$ python3 -q
>>> import numpy as np
>>> np.set_printoptions(precision=3, suppress=True, linewidth=200, floatmode="fixed")
>>> def rnd(a):
...     return np.round(a, 3) + 0
... 
>>> F = np.load("case0.npy")
>>> F
array([[-10.473,  -0.774,   1.502,  -0.330,   0.077,   9.198],
       [ -1.682,  -0.823,  -2.431, -20.031,  16.408, -12.110],
       [ -9.206,  -6.112,  -3.107, -21.168,  17.544,  -1.096],
       [-11.421,  -4.502,  -4.076, -11.382,  10.478,   8.097],
       [  9.621,   3.581,   2.994,  19.793, -16.581,   1.831],
       [  9.506,   7.199,   6.386,   7.999,  -8.421, -12.896],
       [  8.464,   1.304,   2.068,  -0.193,  -0.886, -10.599],
       [ -4.520,  -3.084,  -1.487,  -1.764,   1.892,   6.374],
       [-10.395,  -4.805,  -2.497, -10.706,   9.315,   6.900],
       [  5.386,   6.852,   0.287,  11.995,  -9.093,  -1.478],
       [  4.990,  -4.659,   2.744,   7.100,  -7.073,   3.088],
       [ 12.906,   0.691,   5.845,  12.293, -12.188,  -6.699],
       [ -0.604,   9.192,   0.319,  -0.308,   0.895,  -7.684],
       [  4.508,  -8.531,  -0.809, -11.079,   8.002,  -5.309],
       [ -2.197,   7.370,   4.067,   8.928,  -7.719,   0.137],
       [-10.725, -10.129,   3.189,  -7.105,   3.996,  10.689],
       [ -7.371,  -4.863,  -2.489,   8.232,  -5.498,  19.302],
       [ 10.824,   8.302,   1.804,  -8.105,   5.795, -24.750],
       [ -4.864,   0.568,  -0.720,  10.076,  -7.305,  12.609],
       [ -5.722,  -6.575,   2.284,  -5.678,   3.299,   4.805],
       [  6.812,  -4.500,  -2.308, -17.229,  13.486, -14.677],
       [ -1.191,  -3.994,   5.095,   3.299,  -4.717,   3.728],
       [  3.610,  -7.524,   0.199,   6.922,  -6.195,   8.438],
       [ 11.715,   9.813,   1.410,  21.596, -17.003,  -2.893],
       [  2.377,   6.201,   3.198,  18.577, -15.186,   5.163],
       [ -5.683, -10.667,  -6.398, -15.313,  13.589,   6.487],
       [ -0.777,   5.308,   4.606,  12.115, -10.591,   2.762],
       [  7.915,  -0.683,  -2.301,  -5.010,   4.294,  -9.185],
       [ -1.367,  12.111,  -4.383,   5.510,  -1.583,  -1.591],
       [ -9.907,  -5.673,  -3.676,   7.777,  -4.699,  22.786],
       [  2.605,   9.260,   6.713,   3.188,  -4.303, -12.302],
       [ 13.703,   3.397,  -3.489,  10.126,  -6.906,  -5.198],
       [  1.511,   5.506,  -4.235,  -8.101,   8.197,  -9.706]])
>>> x = np.array([-3, 2, -3, -3, -3, 0])
>>> a = np.maximum(F @ x, 0)
>>> rnd(F.T @ a)
array([-2124.873,  -493.092,  -761.309, -2038.835,  1918.669,  1284.879])
>>> np.flatnonzero(a > 1e-9)
array([ 0,  1,  2,  3,  7,  8, 12, 14, 15, 16, 18, 19, 25, 28, 29, 32])
>>> x = np.array([-1, 1, 2, -1, -1, -2])
>>> np.linalg.norm(F @ x) <= np.linalg.norm(F, 2) * np.linalg.norm(x) + 1e-9
np.True_
>>> np.sign((F @ x).round(6))
array([-1.000,  1.000,  1.000, -1.000, -1.000,  1.000,  1.000, -1.000, -1.000,  1.000, -1.000,  1.000,  1.000, -1.000,  1.000, -1.000, -1.000,  1.000, -1.000, -1.000,  1.000,  1.000, -1.000,  1.000,
       -1.000, -1.000,  1.000,  1.000,  1.000, -1.000,  1.000, -1.000,  1.000])
>>> (F @ x).argmax()
np.int64(17)
>>> F @ np.eye(6)[2]
array([ 1.502, -2.431, -3.107, -4.076,  2.994,  6.386,  2.068, -1.487, -2.497,  0.287,  2.744,  5.845,  0.319, -0.809,  4.067,  3.189, -2.489,  1.804, -0.720,  2.284, -2.308,  5.095,  0.199,  1.410,
        3.198, -6.398,  4.606, -2.301, -4.383, -3.676,  6.713, -3.489, -4.235])
>>> mat = np.loadtxt("sample18.csv", delimiter=",")
>>> rnd(mat)
array([[-4.171,  1.000, -0.431, -1.480, -4.171],
       [-1.720,  1.000,  0.532,  1.495, -1.720],
       [-2.224,  1.000, -0.415,  2.383, -2.224],
       [-1.711,  1.000, -0.362,  3.302, -1.711],
       [-3.990,  1.000, -0.123, -1.734, -3.990],
       [-4.380,  1.000, -0.620, -1.520, -4.380],
       [-0.347,  1.000,  1.508,  2.291, -0.347],
       [-4.092,  1.000, -0.755, -0.674, -4.092],
       [-0.393,  1.000,  2.119,  0.977, -0.393],
       [-3.234,  1.000, -0.268,  0.068, -3.234],
       [-2.274,  1.000,  0.011,  1.429, -2.274],
       [-2.059,  1.000, -0.675,  3.231, -2.059]])
>>> rk = np.linalg.matrix_rank(mat)
>>> rk
np.int64(3)
>>> N = np.linalg.svd(mat)[2][rk:].T
>>> print(rnd(mat @ N))
[[0.000 0.000]
 [0.000 0.000]
 [0.000 0.000]
 [0.000 0.000]
 [0.000 0.000]
 [0.000 0.000]
 [0.000 0.000]
 [0.000 0.000]
 [0.000 0.000]
 [0.000 0.000]
 [0.000 0.000]
 [0.000 0.000]]
>>> [int(np.linalg.matrix_rank(mat[:, :j + 1])) for j in range(5)]
[1, 2, 3, 3, 3]
>>> Uu, sigma, vt = np.linalg.svd(mat)
>>> vecs = vt[:(sigma > 1e-8).sum()]
>>> rng = np.random.default_rng(9374)
>>> x = mat[10] + -1 * mat[8] + rng.integers(2) * np.eye(5)[2]
>>> rnd(x)
array([-1.882,  0.000, -1.108,  0.452, -1.882])
>>> rnd(np.diag(vecs.T @ vecs))
array([0.477, 0.163, 0.907, 0.977, 0.477])
>>> rnd(np.linalg.norm(x - vecs.T @ vecs @ x))
np.float64(0.305)
>>> np.allclose(vecs.T @ vecs @ x, x)
False
>>> np.linalg.matrix_rank(np.vstack([mat, x]))
np.int64(4)
>>> np.count_nonzero(mat)
np.int64(60)
>>> mat.shape
(12, 5)
>>> np.linalg.matrix_rank(mat)
np.int64(3)
>>> E = np.load("block2.npy")
>>> E
array([[-1.000,  2.000,  1.000],
       [ 0.000,  2.000,  0.000],
       [ 0.000,  2.000,  0.000]])
>>> Uu, sigma, vt = np.linalg.svd(E)
>>> vecs = vt[:(sigma > 1e-8).sum()]
>>> x = E[0] + -1 * E[1] + rng.integers(2) * np.eye(3)[1]
>>> x
array([-1.000,  0.000,  1.000])
>>> print(np.allclose(vecs.T @ vecs @ x, x))
True
>>> rnd(np.linalg.norm(E, 2))
np.float64(3.57)
>>> rnd(np.linalg.norm(E) ** 2 / np.linalg.norm(E, 2) ** 2)
np.float64(1.099)
>>> rnd(np.linalg.norm(E, axis=1))
array([2.449, 2.000, 2.000])
>>> lab = rng.permutation(3)
>>> lab
array([2, 1, 0])
>>> M2 = E[lab][:, lab]
>>> M2
array([[ 0.000,  2.000,  0.000],
       [ 0.000,  2.000,  0.000],
       [ 1.000,  2.000, -1.000]])
>>> rnd(np.linalg.det(M2)), rnd(np.linalg.det(E[lab]))
(np.float64(0.0), np.float64(0.0))
>>> np.linalg.lstsq(E[:-1].T, E[-1])[2]
np.int32(2)
>>> rnd(np.trace(np.linalg.pinv(E) @ E))
np.float64(2.0)
>>> np.unique(E.round(6), axis=0).shape
(2, 3)
>>> np.abs(np.diag(np.linalg.qr(E)[1])) > 1e-9
array([ True,  True, False])
>>> np.allclose(E[:-1].T @ np.linalg.lstsq(E[:-1].T, E[-1])[0], E[-1])
True
>>> arr = np.load("a.npy")
>>> arr
array([[ 0.368, -2.246, -0.674],
       [-2.246, -1.503,  0.449],
       [-0.674,  0.449, -2.865]])
>>> w, vecs = np.linalg.eigh(arr)
>>> x = np.array([0, 1, 1])
>>> x @ arr @ x / (x @ x), rnd(w[0]), rnd(w[-1])
(np.float64(-1.735), np.float64(-3.001), np.float64(2.0))
>>> rnd(vecs * np.abs(w) @ vecs.T)
array([[ 2.327,  0.449,  0.135],
       [ 0.449,  2.701, -0.090],
       [ 0.135, -0.090,  2.973]])
>>> x @ arr @ x
np.float64(-3.47)
